In [1]: import numpy as np

In [2]: import numpy.linalg as la

In [3]: np.set_printoptions(precision=1, suppress=True, linewidth=160)

In [4]: rd = lambda a: np.round(a, 1) + 0

In [5]: feats = np.load("mat.npy")

In [6]: feats
Out[6]: 
array([[ 1, -2, -1, -1, -1, -2, -1],
       [-2,  4,  2,  2,  2,  4,  2],
       [-1,  2,  1,  1,  1,  2,  1],
       [-1,  2,  1,  1,  1,  2,  1],
       [-1,  2,  1,  1,  1,  2,  1],
       [-2,  4,  2,  2,  2,  4,  2],
       [-1,  2,  1,  1,  1,  2,  1]])

In [7]: rank = la.matrix_rank(feats)

In [8]: rank
Out[8]: np.int64(1)

In [9]: N = la.svd(feats)[2][rank:].T

In [10]: [int(la.matrix_rank(np.delete(feats, i, axis=0))) for i in range(7)]
Out[10]: [1, 1, 1, 1, 1, 1, 1]

In [11]: rd(N @ N.T)
Out[11]: 
array([[ 0.9,  0.2,  0.1,  0.1,  0.1,  0.2,  0.1],
       [ 0.2,  0.7, -0.2, -0.2, -0.2, -0.3, -0.2],
       [ 0.1, -0.2,  0.9, -0.1, -0.1, -0.2, -0.1],
       [ 0.1, -0.2, -0.1,  0.9, -0.1, -0.2, -0.1],
       [ 0.1, -0.2, -0.1, -0.1,  0.9, -0.2, -0.1],
       [ 0.2, -0.3, -0.2, -0.2, -0.2,  0.7, -0.2],
       [ 0.1, -0.2, -0.1, -0.1, -0.1, -0.2,  0.9]])

In [12]: print([int(la.matrix_rank(feats[:i])) for i in range(1, len(feats) + 1)])
[1, 1, 1, 1, 1, 1, 1]

In [13]: N.shape
Out[13]: (7, 6)

In [14]: mat = np.load("out7.npy")

In [15]: mat
Out[15]: 
array([[ 4.5,  0.5,  5.4,  0.9,  1.1,  3.5],
       [ 4.9,  1.4,  4.8,  0.9,  0.9,  2.9],
       [ 5.2,  0.7,  5.1,  1.1,  1.4,  3.2],
       [ 4.6,  1.6,  5.2,  1. ,  1.2,  2.9],
       [ 4.7,  1.5,  4.7,  1.1,  1.1,  3.2],
       [ 4.8,  1.3,  1.8,  0.6,  2.5,  0.2],
       [ 4.4,  0.8,  2.2,  0. ,  3.1, -0.2],
       [ 5.5,  1.3,  2.1,  0. ,  2.9, -0.1],
       [ 5.1,  1.3,  1.4,  0.3,  2.8,  0.1],
       [ 5. ,  1.4,  1.9,  0.2,  3.4, -0.2],
       [ 3.6,  3.8,  0.1,  2.2,  1.1,  4.9],
       [ 3.8,  4.2,  0. ,  1.9,  1.1,  5.1],
       [ 3.5,  4.5,  0.2,  1.7,  1.5,  4.8],
       [ 3.9,  3.6, -0.6,  1.6,  0.8,  4.9],
       [ 3.8,  3.8,  0.3,  2.3,  1.1,  4.7]])

In [16]: x = np.array([2, -1, 1, 3, -2, -1])

In [17]: a = np.maximum(mat @ x, 0)

In [18]: print(rd(a))
[10.9 11.2 12.1 10.5 10.5  6.7  4.2  6.1  5.5  4.5  3.   1.8  0.   1.9  4.1]

In [19]: rd(np.maximum(mat @ (3 * x), 0))
Out[19]: array([32.7, 33.6, 36.3, 31.5, 31.5, 20.1, 12.6, 18.3, 16.5, 13.5,  9. ,  5.4,  0. ,  5.7, 12.3])

In [20]: hat = mat @ la.solve(mat.T @ mat, mat.T)

In [21]: rd(np.diag(hat))
Out[21]: array([0.5, 0.4, 0.4, 0.4, 0.2, 0.3, 0.4, 0.4, 0.3, 0.3, 0.3, 0.2, 0.6, 0.7, 0.5])

In [22]: print(rd(np.trace(hat)))
6.0

In [23]: B = np.c_[mat[:, :2] @ np.array([[3, 1], [-5, 2]]), np.array([0, 2, 0, 0, -1, 2, 2, -2, 0, 0, -1, -1, 2, 1, -1])]

In [24]: print(rd(B))
[[ 11.    5.5   0. ]
 [  7.7   7.7   2. ]
 [ 12.1   6.6   0. ]
 [  5.8   7.8   0. ]
 [  6.6   7.7  -1. ]
 [  7.9   7.4   2. ]
 [  9.2   6.    2. ]
 [ 10.    8.1  -2. ]
 [  8.8   7.7   0. ]
 [  8.    7.8   0. ]
 [ -8.2  11.2  -1. ]
 [ -9.6  12.2  -1. ]
 [-12.   12.5   2. ]
 [ -6.3  11.1   1. ]
 [ -7.6  11.4  -1. ]]

In [25]: la.matrix_rank(B)
Out[25]: np.int64(3)
